$ ipython --no-banner

In [1]: import numpy as np

In [2]: import numpy.linalg as la

In [3]: np.set_printoptions(suppress=True, linewidth=140)

In [4]: tidy = lambda a: np.round(a, 3) + 0

In [5]: ang = np.deg2rad(45)

In [6]: J = np.eye(3)

In [7]: J[np.ix_([2, 0], [2, 0])] = [[np.cos(ang), -np.sin(ang)], [np.sin(ang), np.cos(ang)]]

In [8]: tidy(J)
Out[8]: 
array([[ 0.707,  0.   ,  0.707],
       [ 0.   ,  1.   ,  0.   ],
       [-0.707,  0.   ,  0.707]])

In [9]: # columns are unit length and at right angles

In [10]: x = np.array([0, 0, 2])

In [11]: print(tidy(np.abs(la.eigvals(J))))
[1. 1. 1.]

In [12]: 3 - la.matrix_rank(J - np.eye(3), tol=1e-8)
Out[12]: np.int64(1)

In [13]: print(tidy(np.sort(np.abs(np.degrees(np.angle(la.eigvals(J)))))))
[ 0. 45. 45.]

In [14]: tidy(la.inv(J))
Out[14]: 
array([[ 0.707,  0.   , -0.707],
       [ 0.   ,  1.   ,  0.   ],
       [ 0.707,  0.   ,  0.707]])

In [15]: tidy(np.abs(la.eigvals(J)).max())
Out[15]: np.float64(1.0)

In [16]: tidy(la.det(J))
Out[16]: np.float64(1.0)

In [17]: tidy((J - J.T) / 2)
Out[17]: 
array([[ 0.   ,  0.   ,  0.707],
       [ 0.   ,  0.   ,  0.   ],
       [-0.707,  0.   ,  0.   ]])

In [18]: O = J.astype(float).copy()

In [19]: for j in range(3):
    ...:     O[:, j] -= O[:, :j] @ (O[:, :j].T @ O[:, j])
    ...:     O[:, j] /= la.norm(O[:, j])
    ...: 

In [20]: tidy(O.T @ O)
Out[20]: 
array([[1., 0., 0.],
       [0., 1., 0.],
       [0., 0., 1.]])

In [21]: print(tidy(O.T @ J))
[[1. 0. 0.]
 [0. 1. 0.]
 [0. 0. 1.]]

In [22]: Y = la.inv(J)

In [23]: tidy(Y)
Out[23]: 
array([[ 0.707,  0.   , -0.707],
       [ 0.   ,  1.   ,  0.   ],
       [ 0.707,  0.   ,  0.707]])

In [24]: np.allclose(Y, J.T)
Out[24]: True

In [25]: E = np.load("layer17.npy")

In [26]: print(E)
[[ 1  0  0  0  0]
 [ 3  1  0  0  0]
 [-1  2  1  0  0]
 [ 0  3 -2  1  0]
 [-2 -2 -1 -3  1]]

In [27]: tidy(J @ J)
Out[27]: 
array([[ 0.,  0.,  1.],
       [ 0.,  1.,  0.],
       [-1.,  0.,  0.]])

In [28]: print(tidy(la.det(J)))
1.0

In [29]: tidy(np.sort(la.eigvals(J).real))
Out[29]: array([0.707, 0.707, 1.   ])

In [30]: x = np.array([0, -2, 0, -2, 0])

In [31]: rhs = E @ x

In [32]: print(rhs)
[ 0 -2 -4 -8 10]

In [33]: tidy(la.solve(E, rhs + E[:, 3]))
Out[33]: array([ 0., -2.,  0., -1.,  0.])

In [34]: w, V = la.eig(E)

In [35]: print(tidy(np.sort(la.eigvals(E.T))))
[1. 1. 1. 1. 1.]

In [36]: E @ V[:, 0] - w[0] * V[:, 0]
Out[36]: array([0., 0., 0., 0., 0.])

In [37]: tidy(np.sort(la.eigvals(la.inv(E))))
Out[37]: array([1.+0.j, 1.+0.j, 1.+0.j, 1.+0.j, 1.+0.j])

In [38]: np.prod(w)
Out[38]: np.float64(1.0)

In [39]: w
Out[39]: array([1., 1., 1., 1., 1.])

In [40]: tidy(np.sort(la.eigvals(E @ E)))
Out[40]: array([1., 1., 1., 1., 1.])

In [41]: feats = np.array([[1, 3, 2, 0, 1],
    ...:     [1, 1, 3, 2, 0],
    ...:     [0, 1, 1, 3, 2],
    ...:     [2, 0, 1, 1, 3],
    ...:     [3, 2, 0, 1, 1]])

In [42]: print((feats @ feats)[0])
[ 7 10 13 13  6]

In [43]: print(tidy(np.fft.fft(feats[0])))
[ 7.   +0.j     0.618-3.078j -1.618+0.727j -1.618-0.727j  0.618+3.078j]

In [44]: np.allclose(feats @ feats.T, feats.T @ feats)
Out[44]: True

In [45]: Y = feats / np.sqrt((feats ** 2).mean(axis=1, keepdims=True))

In [46]: tidy(feats - feats.mean(axis=1, keepdims=True))
Out[46]: 
array([[-0.4,  1.6,  0.6, -1.4, -0.4],
       [-0.4, -0.4,  1.6,  0.6, -1.4],
       [-1.4, -0.4, -0.4,  1.6,  0.6],
       [ 0.6, -1.4, -0.4, -0.4,  1.6],
       [ 1.6,  0.6, -1.4, -0.4, -0.4]])

In [47]: la.matrix_rank(feats - feats.mean(axis=1, keepdims=True))
Out[47]: np.int64(4)

In [48]: print(tidy(la.norm(Y, axis=1)))
[2.236 2.236 2.236 2.236 2.236]

In [49]: tidy(Y[4])
Out[49]: array([1.732, 1.155, 0.   , 0.577, 0.577])

In [50]: F = np.load("x.npy")

In [51]: print(F)
[[0 0 0 0]
 [0 0 0 0]
 [4 4 3 3]
 [2 2 2 2]
 [2 2 2 2]
 [3 3 3 4]
 [2 2 2 2]
 [1 1 1 2]
 [4 4 2 2]
 [3 3 2 3]
 [2 2 0 0]
 [0 0 0 0]
 [2 2 0 0]]

In [52]: # row 1 repeats row 0

In [53]: C2 = np.cov(F, rowvar=False)

In [54]: tidy(np.corrcoef(F.T))
Out[54]: 
array([[1.   , 1.   , 0.781, 0.717],
       [1.   , 1.   , 0.781, 0.717],
       [0.781, 0.781, 1.   , 0.955],
       [0.717, 0.717, 0.955, 1.   ]])

In [55]: np.median(F, axis=0)
Out[55]: array([2., 2., 2., 2.])

In [56]: C2.shape
Out[56]: (4, 4)

In [57]: np.argwhere(np.triu(np.abs(np.corrcoef(F.T)) > 0.8, 1))
Out[57]: 
array([[0, 1],
       [2, 3]])

In [58]: print(tidy(np.polyfit(F[:, 1], F[:, 3], 1)))
[0.721 0.151]

In [59]: tidy(C2)
Out[59]: 
array([[1.91 , 1.91 , 1.276, 1.378],
       [1.91 , 1.91 , 1.276, 1.378],
       [1.276, 1.276, 1.397, 1.571],
       [1.378, 1.378, 1.571, 1.936]])

In [60]: np.argsort(-F.std(axis=0).round(6), kind="stable")
Out[60]: array([3, 0, 1, 2])

In [61]: tidy(np.corrcoef(F[:, 1], F[:, 3])[0, 1])
Out[61]: np.float64(0.717)

In [62]: cen = F - F.mean(axis=0)

In [63]: U, s, VT = la.svd(cen, full_matrices=False)

In [64]: tidy((s ** 2).sum() ** 2 / (s ** 4).sum())
Out[64]: np.float64(1.301)

In [65]: np.searchsorted(np.cumsum(s ** 2) / (s ** 2).sum(), 0.9) + 1
Out[65]: np.int64(2)

In [66]: K = np.load("m.npy")

In [67]: print(K)
[[  0   0   0]
 [ -5 -20  -4]
 [ -4  -5  -1]
 [ -1  10   2]]

In [68]: U, s, VT = la.svd(K)

In [69]: V = VT[:(s > 1e-8).sum()]

In [70]: rng = np.random.default_rng(9241)

In [71]: x = K[2] + 3 * K[3] + rng.integers(2) * np.eye(3)[2]

In [72]: print(x)
[-7. 25.  6.]

In [73]: np.allclose(V.T @ V @ x, x)
Out[73]: False

In [74]: tidy(V.T @ V)
Out[74]: 
array([[1.   , 0.   , 0.   ],
       [0.   , 0.962, 0.192],
       [0.   , 0.192, 0.038]])

In [75]: print(la.matrix_rank(np.vstack([K, x])))
3

In [76]: np.argsort(-la.norm(K, axis=0).round(6), kind="stable")[:3]
Out[76]: array([1, 0, 2])

In [77]: [round(float(x), 3) for x in la.svd(K, compute_uv=False)[:3]]
Out[77]: [23.871, 4.261, 0.0]

In [78]: print(la.cond(K) > 100)
True

In [79]: rank = la.matrix_rank(K)

In [80]: rank
Out[80]: np.int64(2)

In [81]: null = la.svd(K)[2][rank:].T

In [82]: K @ null
Out[82]: 
array([[0.],
       [0.],
       [0.],
       [0.]])

In [83]: print(np.allclose(K @ null, 0))
True

In [84]: tidy(null @ null.T)
Out[84]: 
array([[ 0.   ,  0.   ,  0.   ],
       [ 0.   ,  0.038, -0.192],
       [ 0.   , -0.192,  0.962]])

In [85]: print(tidy(null[:, 0] / null[np.abs(null[:, 0]).round(6).argmax(), 0]))
[ 0.  -0.2  1. ]

In [86]: f = np.array([-1, 1, -3])

In [87]: np.array([np.convolve(row, f, "same") for row in K])
Out[87]: 
array([[  0,   0,   0],
       [ 15,  -1,  56],
       [  1,   8,  14],
       [-11,  11, -28]])

In [88]: np.cross(K[1, :3], K[0, :3])
Out[88]: array([0, 0, 0])

In [89]: np.convolve(K[1], f)
Out[89]: array([ 5, 15, -1, 56, 12])

In [90]: Y = np.array([[0, 3], [3, 3]])

In [91]: W2 = np.array([[1, 3], [3, 2]])

In [92]: A = np.kron(Y, W2)

In [93]: A
Out[93]: 
array([[0, 0, 3, 9],
       [0, 0, 9, 6],
       [3, 9, 3, 9],
       [9, 6, 9, 6]])

In [94]: np.allclose(A, A.T)
Out[94]: True

In [95]: print(la.matrix_power(A, 2))
[[ 90  81  90  81]
 [ 81 117  81 117]
 [ 90  81 180 162]
 [ 81 117 162 234]]

In [96]: np.trace(A)
Out[96]: np.int64(9)

In [97]: tidy(la.det(A))
Out[97]: np.float64(3969.0)

In [98]: blk = np.stack([feats, -3 * feats, feats[::-1]])

In [99]: np.einsum("bij,cij->bc", blk, blk)
Out[99]: 
array([[  75, -225,   49],
       [-225,  675, -147],
       [  49, -147,   75]])

In [100]: la.matrix_rank(blk.reshape(3, -1))
Out[100]: np.int64(2)

In [101]: tidy(la.det(blk))
Out[101]: array([   217., -52731.,    217.])

In [102]: blk.shape
Out[102]: (3, 5, 5)

In [103]: w, V = la.eigh(A)

In [104]: x = np.array([3, 0, 2, 1])

In [105]: tidy(V * np.abs(w) @ V.T)
Out[105]: 
array([[ 7.499,  3.97 ,  3.75 ,  1.985],
       [ 3.97 ,  8.823,  1.985,  4.411],
       [ 3.75 ,  1.985, 11.249,  5.955],
       [ 1.985,  4.411,  5.955, 13.234]])

In [106]: tidy(x @ A @ x / (x @ x)), tidy(w[0]), tidy(w[-1])
Out[106]: (np.float64(10.286), np.float64(-8.42), np.float64(22.044))

In [107]: m1 = np.loadtxt("block16.csv", delimiter=",")

In [108]: m1
Out[108]: 
array([[-1., -2., -1., -2.],
       [ 3., -1.,  3., -1.],
       [-1., -2., -1., -2.],
       [ 3., -1.,  3., -1.]])

In [109]: Y = m1 + rng.integers(-2, 3, (4, 2)) @ rng.integers(-2, 3, (2, 4))

In [110]: Y
Out[110]: 
array([[-2.,  0., -4.,  3.],
       [ 3.,  1., -1.,  5.],
       [-4., -1.,  0., -2.],
       [ 5., -2.,  3., -2.]])

In [111]: tidy(la.svd(Y - m1, compute_uv=False))
Out[111]: array([9.791, 4.017, 0.   , 0.   ])

In [112]: np.abs(Y - m1).sum(axis=1)
Out[112]: array([11., 12.,  5.,  4.])

In [113]: la.matrix_rank(E, rtol=0.1)
Out[113]: np.int64(4)

In [114]: print(np.argsort(-la.norm(E, axis=0).round(6), kind="stable")[:3])
[1 0 3]

In [115]: tidy(np.abs(la.svd(E)[2][-1]))
Out[115]: array([0.012, 0.04 , 0.092, 0.303, 0.947])

In [116]: Y = m1 / np.sqrt((m1 ** 2).mean(axis=1, keepdims=True))

In [117]: tidy(Y[2])
Out[117]: array([-0.632, -1.265, -0.632, -1.265])

In [118]: tidy(la.norm(Y, axis=1))
Out[118]: array([2., 2., 2., 2.])

In [119]: print(m1 - m1.mean(axis=1, keepdims=True))
[[ 0.5 -0.5  0.5 -0.5]
 [ 2.  -2.   2.  -2. ]
 [ 0.5 -0.5  0.5 -0.5]
 [ 2.  -2.   2.  -2. ]]

In [120]: arr = np.array([[1, 1, 1, 1, 1, 1, 1, 1],
     ...:     [1, 1, -1, -1, 1, 1, -1, -1],
     ...:     [1, -1, 1, -1, 1, -1, 1, -1],
     ...:     [1, -1, -1, 1, 1, -1, -1, 1],
     ...:     [1, 1, -1, -1, -1, -1, 1, 1]])

In [121]: Y = np.array([[2, 7, 4],
     ...:     [-4, -4, -2],
     ...:     [9, -7, 7],
     ...:     [2, -1, 4],
     ...:     [8, -9, 3],
     ...:     [-4, -9, 7],
     ...:     [9, 0, 0],
     ...:     [3, -2, 1]])

In [122]: np.einsum("ik,kj->ji", arr, Y)
Out[122]: 
array([[ 25, -21,  31,   5,  -5],
       [-25,  -5,   7,  15,  27],
       [ 24,   0,   4,   0, -18]])

In [123]: la.matrix_rank(np.vstack([arr, Y.T]))
Out[123]: np.int64(8)

In [124]: Y.T @ arr.T
Out[124]: 
array([[ 25, -21,  31,   5,  -5],
       [-25,  -5,   7,  15,  27],
       [ 24,   0,   4,   0, -18]])

In [125]: print(np.vstack([arr, Y.T]).shape)
(8, 8)
